>>> import numpy as np
>>> np.set_printoptions(precision=2, suppress=True, linewidth=200)
>>> W0 = np.load("run9.npy")
>>> W0
array([[ 0.53,  1.58, -0.52],
       [-0.23, -0.54,  0.18],
       [ 0.23,  0.77, -0.14],
       [-1.47, -4.51,  1.42],
       [ 0.87,  2.7 , -0.88],
       [-0.15, -0.56,  0.3 ],
       [ 1.8 ,  5.39, -1.81],
       [ 0.65,  1.81, -0.58],
       [ 0.58,  1.81, -0.62],
       [-0.79, -2.35,  0.69],
       [-1.59, -4.63,  1.48],
       [-0.92, -2.72,  0.86],
       [-0.69, -2.08,  0.79],
       [ 1.12,  3.34, -1.1 ]])
>>> hat = W0 @ np.linalg.solve(W0.T @ W0, W0.T)
>>> np.round(np.trace(hat), 2)
np.float64(3.0)
>>> np.diag(hat)
array([0.02, 0.22, 0.34, 0.36, 0.15, 0.35, 0.31, 0.2 , 0.09, 0.16, 0.34, 0.08, 0.28, 0.1 ])
>>> np.round(np.linalg.eigvalsh(hat), 2) + 0
array([0., 0., 0., 0., 0., 0., 0., 0., 0., 0., 0., 1., 1., 1.])
>>> rng = np.random.default_rng(74654)
>>> A2 = W0 + rng.integers(-2, 3, (14, 1)) @ rng.integers(-2, 3, (1, 3))
>>> A2
array([[ 0.53,  1.58, -4.52],
       [-0.23, -0.54,  4.18],
       [ 0.23,  0.77,  1.86],
       [-1.47, -4.51,  1.42],
       [ 0.87,  2.7 , -4.88],
       [-0.15, -0.56, -1.7 ],
       [ 1.8 ,  5.39, -5.81],
       [ 0.65,  1.81,  1.42],
       [ 0.58,  1.81, -4.62],
       [-0.79, -2.35,  2.69],
       [-1.59, -4.63, -0.52],
       [-0.92, -2.72,  0.86],
       [-0.69, -2.08,  0.79],
       [ 1.12,  3.34, -5.1 ]])
>>> np.linalg.svd(A2 - W0, compute_uv=False)
array([10.77,  0.  ,  0.  ])
>>> Ac = A2 - A2.mean(axis=1)
Traceback (most recent call last):
  File "<python-input-12>", line 1, in <module>
    Ac = A2 - A2.mean(axis=1)
         ~~~^~~~~~~~~~~~~~~~~
ValueError: operands could not be broadcast together with shapes (14,3) (14,) 
>>> Ac = A2 - A2.mean(axis=0)
>>> U, s, Vt = np.linalg.svd(Ac, full_matrices=False)
>>> np.linalg.matrix_rank(Ac)
np.int64(3)
>>> Vt[0] * np.sign(Vt[0, np.abs(Vt[0]).argmax()])
array([-0.21, -0.64,  0.74])
>>> (np.sign(U[:, 0]) == np.sign(U[0, 0])).astype(int)
array([1, 0, 0, 0, 1, 1, 1, 0, 1, 0, 0, 0, 0, 1])
>>> np.searchsorted(np.cumsum(s ** 2) / (s ** 2).sum(), 0.9) + 1
np.int64(2)
>>> x0 = np.array([-1, -2, 5])
>>> rhs = W0 @ x0
>>> np.linalg.lstsq(W0, rhs)[0]
array([-1., -2.,  5.])
>>> np.round(np.linalg.pinv(W0) @ W0, 2) + 0
array([[1., 0., 0.],
       [0., 1., 0.],
       [0., 0., 1.]])
>>> rhs = rhs + 0.05 * rng.normal(size=14)
>>> rhs
array([ -6.32,   2.2 ,  -2.51,  17.58, -10.61,   2.75, -21.59,  -7.15,  -7.36,   8.81,  18.27,  10.68,   8.83, -13.33])
>>> b, *_ = np.linalg.lstsq(W0, rhs)
>>> np.round(np.linalg.norm(rhs - W0 @ b), 2)
np.float64(0.17)
>>> [round(float(np.linalg.norm(np.linalg.solve(W0.T @ W0 + lam * np.eye(3), W0.T @ rhs))), 2) for lam in (0, 1, 10, 100)]
[5.57, 3.57, 3.35, 2.11]
>>> b.round()
array([-1., -2.,  5.])
>>> np.round(W0.T @ (rhs - W0 @ b), 2) + 0
array([0., 0., 0.])
>>> U, s, Vt = np.linalg.svd(W0)
>>> np.argmax(s[:-1] / (s[1:] + 1e-6)) + 1
np.int64(1)
>>> s
array([11.92,  0.22,  0.1 ])
>>> A2 = U[:, :1] @ np.diag(s[:1]) @ Vt[:1]
>>> np.linalg.matrix_rank(W0, rtol=0.05)
np.int64(1)
>>> np.round(np.linalg.norm(W0 - A2) / np.linalg.norm(W0), 2)
np.float64(0.02)
>>> F = np.loadtxt("x.csv", delimiter=",")
>>> F
array([[-6.82,  5.  ,  5.34],
       [ 8.31, -3.49, -4.33],
       [ 8.45, -3.32, -4.2 ],
       [-5.1 , -6.98, -5.02],
       [ 5.06, -6.17, -6.03],
       [ 8.03, -3.84, -4.57],
       [ 2.43, -7.22, -6.48],
       [ 3.91, -6.71, -6.3 ],
       [ 9.74, -0.66, -2.18],
       [ 9.58,  2.78,  0.73]])
>>> np.linalg.lstsq(F[:-1].T, F[-1])[2]
np.int32(2)
>>> np.allclose(F[:-1].T @ np.linalg.lstsq(F[:-1].T, F[-1])[0], F[-1])
True
>>> np.abs(np.diag(np.linalg.qr(F)[1])) > 1e-9
array([ True,  True, False])
>>> np.unique(F.round(6), axis=0).shape
(10, 3)
>>> U, s, Vt = np.linalg.svd(F)
>>> vecs = Vt[:(s > 1e-8).sum()]
>>> x0 = F[9] + 4 * F[5] + rng.integers(2) * np.eye(3)[1]
>>> x0
array([ 41.69, -11.56, -17.53])
>>> np.diag(vecs.T @ vecs)
array([0.98, 0.59, 0.42])
>>> np.round(np.linalg.norm(x0 - vecs.T @ vecs @ x0), 2)
np.float64(0.64)
>>> vecs.T @ vecs
array([[ 0.98,  0.08, -0.1 ],
       [ 0.08,  0.59,  0.48],
       [-0.1 ,  0.48,  0.42]])
>>> np.allclose(vecs.T @ vecs @ x0, x0)
False
>>> U, s, Vt = np.linalg.svd(F, full_matrices=False)
>>> np.cumsum(s ** 2) / np.sum(s ** 2)
array([0.74, 1.  , 1.  ])
>>> (s > 1e-8).sum()
np.int64(2)
>>> np.round(U.T @ F @ Vt.T, 2) + 0
array([[27.24,  0.  ,  0.  ],
       [ 0.  , 16.06,  0.  ],
       [ 0.  ,  0.  ,  0.  ]])
>>> np.allclose(U * s @ Vt, F)
True
>>> np.round(s / s[0], 2) + 0
array([1.  , 0.59, 0.  ])
>>> U.shape, s.shape, Vt.shape
((10, 3), (3,), (3, 3))
>>> np.abs(U[:, 0]).round(6).argmax()
np.int64(0)
>>> np.abs(Vt[0])
array([0.73, 0.46, 0.51])
>>> Ac = F - F.mean(axis=0)
>>> vecs = np.linalg.svd(Ac)[2][:2]
>>> A2 = Ac - Ac @ vecs.T @ vecs
>>> np.diag(vecs.T @ vecs)
array([0.98, 0.59, 0.42])
>>> (Ac @ vecs.T).std(axis=0)
array([5.95, 5.03])
>>> G = np.cov(F, rowvar=False)
>>> np.argsort(-F.std(axis=0).round(6), kind="stable")
array([0, 1, 2])
>>> np.polyfit(F[:, 0], F[:, 1], 1)
array([-0.02, -2.96])
>>> K = np.loadtxt("arr.csv", delimiter=",")
>>> K
array([[ 5.,  8.,  8.,  3.,  3.],
       [ 8., 17., 13.,  8., 11.],
       [ 8., 13., 13.,  6.,  5.],
       [ 3.,  8.,  6., 10.,  6.],
       [ 3., 11.,  5.,  6., 11.]])
>>> U, s, Vt = np.linalg.svd(K)
>>> s.round(2) + 0
array([42.43,  8.51,  5.07,  0.  ,  0.  ])
>>> np.argmax(s[:-1] / (s[1:] + 1e-6)) + 1
np.int64(3)
>>> A2 = U[:, :3] @ np.diag(s[:3]) @ Vt[:3]
>>> A2
array([[ 5.,  8.,  8.,  3.,  3.],
       [ 8., 17., 13.,  8., 11.],
       [ 8., 13., 13.,  6.,  5.],
       [ 3.,  8.,  6., 10.,  6.],
       [ 3., 11.,  5.,  6., 11.]])
>>> np.round(np.abs(K - A2).max(), 2)
np.float64(0.0)
>>> np.round(np.linalg.norm(K - A2) / np.linalg.norm(K), 2)
np.float64(0.0)
>>> np.linalg.matrix_rank(A2)
np.int64(3)
>>> round(np.linalg.norm(K, 2), 2)
np.float64(42.43)
>>> np.linalg.norm(K, axis=0)
array([13.08, 26.59, 21.52, 15.65, 17.66])
>>> round(np.linalg.norm(K) ** 2 / np.linalg.norm(K, 2) ** 2, 2)
np.float64(1.05)
>>> np.round(np.poly(K), 2) + 0
array([    1.,   -56.,   619., -1829.,     0.,     0.])
>>> round(float(np.linalg.det(2 * K)), 2), round(float(np.linalg.det(K)), 2)
(-0.0, -0.0)
>>> np.round(np.linalg.eigvals(K), 2) + 0
array([42.43,  8.51,  5.07,  0.  ,  0.  ])
>>> A2 = np.array([[3, 3], [5, 0]])
>>> cent = np.kron(A2, K)
>>> np.linalg.matrix_rank(cent)
np.int64(6)
>>> cent.shape
(10, 10)
>>> round(float(np.linalg.norm(cent, 2)), 2), round(float(np.linalg.norm(A2, 2) * np.linalg.norm(K, 2)), 2)
(257.73, 257.73)
>>> cent
array([[15., 24., 24.,  9.,  9., 15., 24., 24.,  9.,  9.],
       [24., 51., 39., 24., 33., 24., 51., 39., 24., 33.],
       [24., 39., 39., 18., 15., 24., 39., 39., 18., 15.],
       [ 9., 24., 18., 30., 18.,  9., 24., 18., 30., 18.],
       [ 9., 33., 15., 18., 33.,  9., 33., 15., 18., 33.],
       [25., 40., 40., 15., 15.,  0.,  0.,  0.,  0.,  0.],
       [40., 85., 65., 40., 55.,  0.,  0.,  0.,  0.,  0.],
       [40., 65., 65., 30., 25.,  0.,  0.,  0.,  0.,  0.],
       [15., 40., 30., 50., 30.,  0.,  0.,  0.,  0.,  0.],
       [15., 55., 25., 30., 55.,  0.,  0.,  0.,  0.,  0.]])
>>> feats = np.array([[0, 0, 1, 2, 0, 2],
...     [0, 5, 0, 0, 3, 0],
...     [-1, 0, 4, -5, 0, 5],
...     [4, 0, 1, -2, 0, 0],
...     [0, -3, 0, 0, -4, 0],
...     [-1, 0, -3, 1, 0, -5]])
>>> x0 = np.array([-2, 0, 2, -1, 2, 2])
>>> rhs = feats @ x0
>>> rhs
array([  4,   6,  25,  -4,  -8, -15])
>>> np.linalg.solve(feats, rhs)
array([-2.,  0.,  2., -1.,  2.,  2.])
>>> np.linalg.solve(feats, 3 * rhs)
array([-6.,  0.,  6., -3.,  6.,  6.])
>>> np.round(np.linalg.solve(feats, feats[:, 3]), 2) + 0
array([0., 0., 0., 1., 0., 0.])
>>> lab = rng.permutation(6)
>>> lab
array([2, 0, 4, 1, 3, 5])
>>> A2 = feats[lab][:, lab]
>>> round(float(np.linalg.det(A2)), 2), np.round(np.linalg.det(feats[lab]), 2)
(-616.0, np.float64(-616.0))
>>> A2
array([[ 4, -1,  0,  0, -5,  5],
       [ 1,  0,  0,  0,  2,  2],
       [ 0,  0, -4, -3,  0,  0],
       [ 0,  0,  3,  5,  0,  0],
       [ 1,  4,  0,  0, -2,  0],
       [-3, -1,  0,  0,  1, -5]])
>>> A = np.load("test0.npy")
>>> A
array([[0, 1, 1],
       [1, 0, 1],
       [1, 1, 0]])
>>> np.argwhere(np.triu(A))
array([[0, 1],
       [0, 2],
       [1, 2]])
>>> A @ A
array([[2, 1, 1],
       [1, 2, 1],
       [1, 1, 2]])
>>> A.sum(axis=0)
array([2, 2, 2])
>>> low = np.diag(A.sum(axis=1)) - A
>>> low
array([[ 2, -1, -1],
       [-1,  2, -1],
       [-1, -1,  2]])
>>> np.linalg.matrix_rank(low)
np.int64(2)
>>> low @ np.ones(3)
array([0., 0., 0.])
>>> round(np.linalg.det(low[1:, 1:]))
3
>>> np.round(np.linalg.eigvalsh(low), 2) + 0
array([0., 3., 3.])
>>> W1 = np.array([[1, 1], [0, 0], [2, 2]])
>>> b = np.array([-4, 5])
>>> hid = np.maximum(A @ W1 + b, 0)
>>> (hid > 0).astype(int)
array([[0, 1],
       [0, 1],
       [0, 1]])
>>> (hid > 0).mean(axis=0)
array([0., 1.])
>>> cent = np.array([[0, 0], [0, 0]])
>>> (hid @ cent).round(6).argmax(axis=1)
array([0, 0, 0])
>>> A2 = np.linalg.invert(feats)
Traceback (most recent call last):
  File "<python-input-119>", line 1, in <module>
    A2 = np.linalg.invert(feats)
         ^^^^^^^^^^^^^^^^
AttributeError: module 'numpy.linalg' has no attribute 'invert'
>>> A2 = np.linalg.inv(feats)
>>> np.allclose(A2, feats.T)
False
>>> np.round(np.linalg.inv(A2), 2) + 0
array([[ 0.,  0.,  1.,  2.,  0.,  2.],
       [ 0.,  5.,  0.,  0.,  3.,  0.],
       [-1.,  0.,  4., -5.,  0.,  5.],
       [ 4.,  0.,  1., -2.,  0.,  0.],
       [ 0., -3.,  0.,  0., -4.,  0.],
       [-1.,  0., -3.,  1.,  0., -5.]])
>>> np.linalg.det(feats) * A2
array([[  110.,    -0.,   110.,   -88.,    -0.,   154.],
       [   -0.,  -224.,    -0.,    -0.,  -168.,    -0.],
       [-1100.,    -0.,  -484.,  -352.,    -0.,  -924.],
       [ -330.,    -0.,   -22.,   -44.,    -0.,  -154.],
       [    0.,   168.,     0.,     0.,   280.,     0.],
       [  572.,     0.,   264.,   220.,     0.,   616.]])
>>> lab = rng.permutation(3)
>>> A2 = A[:, lab] * rng.choice([-1, 1], 3)
>>> A2
array([[ 1,  0,  1],
       [ 0, -1,  1],
       [ 1, -1,  0]])
>>> U, _, Vt = np.linalg.svd(A.T @ A2)
>>> np.round(U @ Vt, 2) + 0
array([[ 0., -1.,  0.],
       [ 1.,  0.,  0.],
       [ 0.,  0.,  1.]])
>>> np.round(np.linalg.lstsq(A, A2)[0], 2) + 0
array([[ 0., -1.,  0.],
       [ 1.,  0.,  0.],
       [ 0.,  0.,  1.]])
